$ python3 -q
>>> import numpy as np
>>> np.set_printoptions(suppress=True, linewidth=100)
>>> q, _ = np.linalg.qr(np.array([[1.0, -0.6, -0.7],
...     [0.5, -0.9, -0.5],
...     [-0.9, 0.4, -0.1],
...     [-0.6, 0.3, -0.7],
...     [-0.6, 0.0, -0.2],
...     [-2.3, 1.3, 0.9]]))
>>> feats = q @ q.T
>>> feats.round(2) + 0
array([[ 0.27,  0.04,  0.  ,  0.24, -0.02, -0.37],
       [ 0.04,  0.8 ,  0.03, -0.13,  0.36, -0.1 ],
       [ 0.  ,  0.03,  0.2 ,  0.3 ,  0.16,  0.2 ],
       [ 0.24, -0.13,  0.3 ,  0.75,  0.15, -0.01],
       [-0.02,  0.36,  0.16,  0.15,  0.28,  0.16],
       [-0.37, -0.1 ,  0.2 , -0.01,  0.16,  0.7 ]])
>>> Y = np.array([[0, 2], [2, 2], [1, 1], [0, 0], [1, 0], [3, 1]])
>>> np.round(feats @ Y, 2)
array([[-1.05,  0.24],
       [ 1.7 ,  1.62],
       [ 1.02,  0.45],
       [ 0.14,  0.51],
       [ 1.63,  1.  ],
       [ 2.27, -0.03]])
>>> np.round(np.einsum("ik,kj->ij", feats, Y), 2)
array([[-1.05,  0.24],
       [ 1.7 ,  1.62],
       [ 1.02,  0.45],
       [ 0.14,  0.51],
       [ 1.63,  1.  ],
       [ 2.27, -0.03]])
>>> np.round(np.einsum("ij,ij->i", feats, feats), 2)
array([0.27, 0.8 , 0.2 , 0.75, 0.28, 0.7 ])
>>> np.round(np.einsum("ij->j", feats), 2)
array([0.15, 1.  , 0.89, 1.29, 1.08, 0.58])
>>> np.vstack([feats, Y.T]).shape
(8, 6)
>>> rank = np.linalg.matrix_rank(feats)
>>> rank
np.int64(3)
>>> ns = np.linalg.svd(feats)[2][rank:].T
>>> np.round(ns @ ns.T, 2) + 0
array([[ 0.73, -0.04,  0.  , -0.24,  0.02,  0.37],
       [-0.04,  0.2 , -0.03,  0.13, -0.36,  0.1 ],
       [ 0.  , -0.03,  0.8 , -0.3 , -0.16, -0.2 ],
       [-0.24,  0.13, -0.3 ,  0.25, -0.15,  0.01],
       [ 0.02, -0.36, -0.16, -0.15,  0.72, -0.16],
       [ 0.37,  0.1 , -0.2 ,  0.01, -0.16,  0.3 ]])
>>> np.linalg.matrix_rank(feats.T @ feats), np.linalg.matrix_rank(feats @ feats.T)
(np.int64(3), np.int64(3))
>>> [int(np.linalg.matrix_rank(feats[:, :j + 1])) for j in range(6)]
[1, 2, 3, 3, 3, 3]
>>> [int(np.linalg.matrix_rank(np.delete(feats, i, axis=0))) for i in range(6)]
[3, 3, 3, 3, 3, 3]
>>> np.round(feats @ ns, 2) + 0
array([[0., 0., 0.],
       [0., 0., 0.],
       [0., 0., 0.],
       [0., 0., 0.],
       [0., 0., 0.],
       [0., 0., 0.]])
>>> left, sv, Vt = np.linalg.svd(feats, full_matrices=False)
>>> np.round(Vt @ Vt.T, 2) + 0
array([[1., 0., 0., 0., 0., 0.],
       [0., 1., 0., 0., 0., 0.],
       [0., 0., 1., 0., 0., 0.],
       [0., 0., 0., 1., 0., 0.],
       [0., 0., 0., 0., 1., 0.],
       [0., 0., 0., 0., 0., 1.]])
>>> (sv > 1e-8).sum()
np.int64(3)
>>> sv.round(2) + 0
array([1., 1., 1., 0., 0., 0.])
>>> np.round(left.T @ left, 2) + 0
array([[1., 0., 0., 0., 0., 0.],
       [0., 1., 0., 0., 0., 0.],
       [0., 0., 1., 0., 0., 0.],
       [0., 0., 0., 1., 0., 0.],
       [0., 0., 0., 0., 1., 0.],
       [0., 0., 0., 0., 0., 1.]])
>>> np.allclose(left * sv @ Vt, feats)
True
>>> vals, V = np.linalg.eigh(feats)
>>> np.round(np.linalg.eigvalsh(feats @ feats), 2) + 0
array([0., 0., 0., 1., 1., 1.])
>>> (vals > 1e-8).sum(), (vals < -1e-8).sum()
(np.int64(3), np.int64(0))
>>> vals.sum(), np.trace(feats)
(np.float64(3.0), np.float64(3.0))
>>> np.round(V.T @ V, 2) + 0
array([[1., 0., 0., 0., 0., 0.],
       [0., 1., 0., 0., 0., 0.],
       [0., 0., 1., 0., 0., 0.],
       [0., 0., 0., 1., 0., 0.],
       [0., 0., 0., 0., 1., 0.],
       [0., 0., 0., 0., 0., 1.]])
>>> np.unique(vals.round(6) + 0, return_counts=True)[1]
array([3, 3])
>>> vals.round(2) + 0
array([0., 0., 0., 1., 1., 1.])
>>> K = np.loadtxt("sample12.csv", delimiter=",")
>>> K
array([[ 2.,  2.,  1.],
       [-1., -2., -2.],
       [-2., -1., -2.]])
>>> f = np.array([3, 4, 2])
>>> Y = K + np.outer(f, np.eye(3)[1])
>>> np.linalg.matrix_rank(Y - K)
np.int64(1)
>>> np.linalg.matrix_rank(np.linalg.inv(Y) - np.linalg.inv(K), tol=1e-8)
np.int64(1)
>>> np.round(np.linalg.norm(K), 2)
np.float64(5.2)
>>> K.sum(axis=1)
array([ 5., -5., -5.])
>>> np.round(np.linalg.svd(K, compute_uv=False), 2)
array([5., 1., 1.])
>>> np.linalg.matrix_rank(K)
np.int64(3)
>>> np.diff(K, axis=0)
array([[-3., -4., -3.],
       [-1.,  1.,  0.]])
>>> np.count_nonzero(K)
np.int64(9)
>>> np.abs(K).max()
np.float64(2.0)
>>> data = np.load("out4.npy")
>>> data
array([[-4., -5.,  2.,  3.],
       [ 4.,  3.,  4., -1.],
       [-1.,  4., -2., -9.],
       [ 0.,  0.,  0.,  2.]])
>>> Y = data / np.linalg.norm(data, axis=1, keepdims=True)
>>> cov = Y @ Y.T
>>> cov[0].round(2)
array([ 1.  , -0.55, -0.63,  0.41])
>>> round(np.degrees(np.arccos(np.clip(cov[0, 3], -1, 1))), 2)
np.float64(65.91)
>>> np.round(np.linalg.norm(Y, axis=1), 2)
array([1., 1., 1., 1.])
>>> J = np.array([[0, 1, 0, 0, 0, 0],
...     [0, 0, 1, 0, 0, 0],
...     [1, 0, 0, 0, 0, 0],
...     [0, 0, 0, 0, 1, 0],
...     [0, 0, 0, 0, 0, 1],
...     [0, 0, 0, 1, 0, 0]])
>>> Y = np.array([[1, 0], [2, 0], [0, 1], [3, 1]])
>>> np.einsum("ij->j", data)
array([-1.,  2.,  4., -5.])
>>> np.einsum("ik,kj->ij", data, Y)
array([[ -5.,   5.],
       [  7.,   3.],
       [-20., -11.],
       [  6.,   2.]])
>>> np.linalg.matrix_rank(data @ Y)
np.int64(2)
>>> np.linalg.matrix_rank(np.vstack([data, Y.T]))
np.int64(4)
>>> np.vstack([data, Y.T]).shape
(6, 4)
>>> Y.T @ data.T
array([[ -5.,   7., -20.,   6.],
       [  5.,   3., -11.,   2.]])
>>> J.sum(axis=0)
array([1, 1, 1, 1, 1, 1])
>>> round(np.linalg.norm(J), 2)
np.float64(2.45)
>>> J.sum(axis=1)
array([1, 1, 1, 1, 1, 1])
>>> np.round(np.linalg.pinv(J), 2)
array([[0., 0., 1., 0., 0., 0.],
       [1., 0., 0., 0., 0., 0.],
       [0., 1., 0., 0., 0., 0.],
       [0., 0., 0., 0., 0., 1.],
       [0., 0., 0., 1., 0., 0.],
       [0., 0., 0., 0., 1., 0.]])
>>> np.round(np.linalg.norm(J, axis=0), 2)
array([1., 1., 1., 1., 1., 1.])
>>> J.T @ J
array([[1, 0, 0, 0, 0, 0],
       [0, 1, 0, 0, 0, 0],
       [0, 0, 1, 0, 0, 0],
       [0, 0, 0, 1, 0, 0],
       [0, 0, 0, 0, 1, 0],
       [0, 0, 0, 0, 0, 1]])
>>> np.round(np.sort(np.linalg.eigvals(J).real), 2)
array([-0.5, -0.5, -0.5, -0.5,  1. ,  1. ])
>>> J @ J
array([[0, 0, 1, 0, 0, 0],
       [1, 0, 0, 0, 0, 0],
       [0, 1, 0, 0, 0, 0],
       [0, 0, 0, 0, 0, 1],
       [0, 0, 0, 1, 0, 0],
       [0, 0, 0, 0, 1, 0]])
>>> np.flatnonzero(np.linalg.matrix_power((J != 0) + (J.T != 0) + np.eye(6), 6)[5])
array([3, 4, 5])
>>> vec = np.array([-3, -1, 4, -5, 3, 5])
>>> np.round(np.abs(np.linalg.eigvals(J)), 2)
array([1., 1., 1., 1., 1., 1.])
>>> [p for p in range(1, 25) if np.allclose(np.linalg.matrix_power(J, p), np.eye(6))]
[3, 6, 9, 12, 15, 18, 21, 24]
>>> Y = np.array([[0, 0, 1, 1, 2],
...     [2, 1, 2, 1, 2],
...     [2, 0, 0, 0, 1],
...     [0, 1, 1, 0, 0],
...     [0, 1, 2, 0, 0]])
>>> Y[-1] = Y[0]
>>> W0 = Y + 0.1 * np.eye(5)
>>> W0
array([[0.1, 0. , 1. , 1. , 2. ],
       [2. , 1.1, 2. , 1. , 2. ],
       [2. , 0. , 0.1, 0. , 1. ],
       [0. , 1. , 1. , 0.1, 0. ],
       [0. , 0. , 1. , 1. , 2.1]])
>>> cov = W0.T @ W0
>>> np.diag(cov)
array([ 8.01,  2.21,  7.01,  3.01, 13.41])
>>> cov.round(2)
array([[ 8.01,  2.2 ,  4.3 ,  2.1 ,  6.2 ],
       [ 2.2 ,  2.21,  3.2 ,  1.2 ,  2.2 ],
       [ 4.3 ,  3.2 ,  7.01,  4.1 ,  8.2 ],
       [ 2.1 ,  1.2 ,  4.1 ,  3.01,  6.1 ],
       [ 6.2 ,  2.2 ,  8.2 ,  6.1 , 13.41]])
>>> round(float(np.trace(cov)), 2), (W0 ** 2).sum()
(33.65, np.float64(33.65))
>>> np.allclose(cov, cov.T)
True
>>> left, sv, Vt = np.linalg.svd(W0)
>>> np.argmax(sv[:-1] / (sv[1:] + 1e-6)) + 1
np.int64(4)
>>> Y = left[:, :4] @ np.diag(sv[:4]) @ Vt[:4]
>>> round(np.linalg.norm(W0 - Y) / np.linalg.norm(W0), 2)
np.float64(0.0)
>>> Y.round(2) + 0
array([[0.1, 0. , 1. , 1. , 2. ],
       [2. , 1.1, 2. , 1. , 2. ],
       [2. , 0. , 0.1, 0. , 1. ],
       [0. , 1. , 1. , 0.1, 0. ],
       [0. , 0. , 1. , 1. , 2.1]])
>>> round(float(np.abs(W0 - Y).max()), 2)
0.0
>>> np.argsort(-np.linalg.norm(Y, axis=0).round(6), kind="stable")[:3]
array([4, 0, 2])
>>> np.linalg.matrix_rank(Y, rtol=0.1)
np.int64(3)
>>> np.linalg.cond(Y) > 100
np.True_
>>> P = np.triu(np.array([[0, 0, 6, 9, 6],
...     [-1, -3, 8, -1, -3],
...     [4, 5, 5, 9, -2],
...     [2, -4, -5, -2, 5],
...     [2, 0, 4, 6, 0]]), 1) + np.eye(5)
>>> Y = P @ W0 @ np.linalg.inv(P)
>>> round(float(np.linalg.det(Y)), 2)
0.02
>>> Y.round(2)
array([[   12.1,     9. ,  -128. ,  1060. , -5581. ],
       [   18. ,     0.1,  -110. ,   826. , -4454. ],
       [    2. ,     9. ,   -76.9,   682. , -3552. ],
       [    0. ,     1. ,    -2. ,    24.1,  -111. ],
       [    0. ,     0. ,     1. ,    -8. ,    44.1]])
>>> Y = np.array([[0, 0], [-3, 0]])
>>> W2 = np.kron(Y, W0)
>>> W2.round(2)
array([[ 0. ,  0. ,  0. ,  0. ,  0. ,  0. ,  0. ,  0. ,  0. ,  0. ],
       [ 0. ,  0. ,  0. ,  0. ,  0. ,  0. ,  0. ,  0. ,  0. ,  0. ],
       [ 0. ,  0. ,  0. ,  0. ,  0. ,  0. ,  0. ,  0. ,  0. ,  0. ],
       [ 0. ,  0. ,  0. ,  0. ,  0. ,  0. ,  0. ,  0. ,  0. ,  0. ],
       [ 0. ,  0. ,  0. ,  0. ,  0. ,  0. ,  0. ,  0. ,  0. ,  0. ],
       [-0.3, -0. , -3. , -3. , -6. ,  0. ,  0. ,  0. ,  0. ,  0. ],
       [-6. , -3.3, -6. , -3. , -6. ,  0. ,  0. ,  0. ,  0. ,  0. ],
       [-6. , -0. , -0.3, -0. , -3. ,  0. ,  0. ,  0. ,  0. ,  0. ],
       [-0. , -3. , -3. , -0.3, -0. ,  0. ,  0. ,  0. ,  0. ,  0. ],
       [-0. , -0. , -3. , -3. , -6.3,  0. ,  0. ,  0. ,  0. ,  0. ]])
>>> np.round(np.linalg.norm(W2, 2), 2), round(float(np.linalg.norm(Y, 2) * np.linalg.norm(W0, 2)), 2)
(np.float64(15.35), 15.35)
>>> Y = np.array([[-4, -1], [-5, -1]])
>>> M = np.kron(np.eye(2, dtype=int), Y)
>>> M
array([[-4, -1,  0,  0],
       [-5, -1,  0,  0],
       [ 0,  0, -4, -1],
       [ 0,  0, -5, -1]])
>>> np.round(np.linalg.det(M.T), 2)
np.float64(1.0)
>>> np.round(np.poly(M), 2)
array([  1.,  10.,  23., -10.,   1.])
>>> np.round(np.linalg.eigvals(M), 2)
array([-5.19,  0.19, -5.19,  0.19])
>>> np.einsum("ii->", M)
np.int64(-10)
>>> vals, V = np.linalg.eig(M)
>>> np.round(M @ V[:, 0] - vals[0] * V[:, 0], 2) + 0
array([0., 0., 0., 0.])
>>> E = np.load("test8.npy")
>>> E
array([[9, 0, 0],
       [5, 1, 0],
       [3, 8, 6]])
>>> left, sv, Vt = np.linalg.svd(E)
>>> np.argmax(sv[:-1] / (sv[1:] + 1e-6)) + 1
np.int64(2)
>>> Y = left[:, :2] @ np.diag(sv[:2]) @ Vt[:2]
>>> round(np.abs(E - Y).max(), 2)
np.float64(0.37)
>>> Y.round(2)
array([[ 8.99,  0.15, -0.2 ],
       [ 5.01,  0.72,  0.37],
       [ 3.  ,  8.02,  5.97]])
>>> Y = np.array([[1, -1, -5], [-5, -4, 0], [-3, 0, -3]])
>>> np.einsum("ij,ij->i", E, E)
array([ 81,  26, 109])
>>> np.einsum("ik,kj->ij", E, Y)
array([[  9,  -9, -45],
       [  0,  -9, -25],
       [-55, -35, -33]])
>>> np.einsum("ik,kj->ji", E, Y)
array([[  9,   0, -55],
       [ -9,  -9, -35],
       [-45, -25, -33]])
>>> Y.T @ E.T
array([[  9,   0, -55],
       [ -9,  -9, -35],
       [-45, -25, -33]])
>>> np.vstack([E, Y.T]).shape
(6, 3)
>>> E @ Y
array([[  9,  -9, -45],
       [  0,  -9, -25],
       [-55, -35, -33]])
>>> (K - K.T) / 2
array([[ 0. ,  1.5,  1.5],
       [-1.5,  0. , -0.5],
       [-1.5,  0.5,  0. ]])
>>> round(np.linalg.det(K), 2)
np.float64(5.0)
>>> np.allclose(K @ K.T, K.T @ K)
False
>>> K @ K
array([[ 0., -1., -4.],
       [ 4.,  4.,  7.],
       [ 1.,  0.,  4.]])
>>> X = np.load("a.npy")
>>> X
array([[-10,  -8,  15, -10, -17,  21],
       [-16,   6,   6,  -4,   2,   8],
       [-28,  -9,  25, -19, -26,  37],
       [ -2,  -7,   4,  -5, -11,   8]])
>>> t3 = np.stack([X, 3 * X, X[::-1]])
>>> np.round(np.linalg.norm(t3, axis=(1, 2)), 2)
array([ 76.2 , 228.59,  76.2 ])
>>> t3.sum(axis=0)
array([[ -42,  -39,   64,  -45,  -79,   92],
       [ -92,   15,   49,  -35,  -18,   69],
       [-128,  -30,  106,  -80, -102,  156],
       [ -18,  -36,   31,  -30,  -61,   53]])
>>> X.mean(axis=0)
array([-14. ,  -4.5,  12.5,  -9.5, -13. ,  18.5])
>>> np.linalg.matrix_rank(X)
np.int64(3)
>>> np.abs(X).max()
np.int64(37)
>>> X.sum(axis=1)
array([ -9,   2, -20, -13])
>>> X - X[0]
array([[  0,   0,   0,   0,   0,   0],
       [ -6,  14,  -9,   6,  19, -13],
       [-18,  -1,  10,  -9,  -9,  16],
       [  8,   1, -11,   5,   6, -13]])
>>> np.unravel_index(np.abs(X).argmax(), X.shape)
(np.int64(2), np.int64(5))
>>> Y = X / np.linalg.norm(X, axis=1, keepdims=True)
>>> cov = Y @ Y.T
>>> (np.abs(cov) > 0.9).astype(int)
array([[1, 0, 1, 1],
       [0, 1, 0, 0],
       [1, 0, 1, 0],
       [1, 0, 0, 1]])
>>> Y = X / np.sqrt((X ** 2).mean(axis=1, keepdims=True))
>>> np.linalg.matrix_rank(X - X.mean(axis=1, keepdims=True))
np.int64(3)
>>> np.round(np.linalg.norm(Y, axis=1), 2)
array([2.45, 2.45, 2.45, 2.45])
